% python3 -q
>>> import numpy as np
>>> import numpy.linalg as la
>>> np.set_printoptions(suppress=True, linewidth=200)
>>> data = np.load("data.npy")
>>> data
array([[0, 0, 1, 0],
       [0, 0, 0, 0],
       [1, 0, 0, 1],
       [0, 0, 1, 0]])
>>> [round(float(la.det(data[:i, :i])), 2) + 0 for i in range(1, 5)]
[0.0, 0.0, 0.0, 0.0]
>>> np.all(la.eigvalsh(data) > 0)
np.False_
>>> np.round(la.eigvalsh(data).min(), 2)
np.float64(-1.41)
>>> left, sv, Vh = la.svd(data)
>>> np.argmax(sv[:-1] / (sv[1:] + 1e-6)) + 1
np.int64(2)
>>> other = left[:, :2] @ np.diag(sv[:2]) @ Vh[:2]
>>> np.round(np.abs(data - other).max(), 2)
np.float64(0.0)
>>> np.round(la.norm(data - other) / la.norm(data), 2)
np.float64(0.0)
>>> m1 = np.load("dump.npy")
>>> m1
array([[-2.73,  3.23,  2.35, -8.94],
       [-9.12,  4.68,  1.24, -7.04],
       [-0.34,  1.43,  0.67, -2.94]])
>>> t = np.radians(15)
>>> r_ = np.eye(4)
>>> r_[2, 2] = r_[0, 0] = np.cos(t)
>>> r_[2, 0], r_[0, 2] = -np.sin(t), np.sin(t)
>>> r_.round(2)
array([[ 0.97,  0.  ,  0.26,  0.  ],
       [ 0.  ,  1.  ,  0.  ,  0.  ],
       [-0.26,  0.  ,  0.97,  0.  ],
       [ 0.  ,  0.  ,  0.  ,  1.  ]])
>>> other = m1 @ r_.T
>>> np.round(la.svd(m1, compute_uv=False), 2), np.round(la.svd(other, compute_uv=False), 2)
(array([15.73,  4.79,  0.49]), array([15.73,  4.79,  0.49]))
>>> np.round(la.det(r_), 2), np.round(np.trace(r_), 2)
(np.float64(1.0), np.float64(3.93))
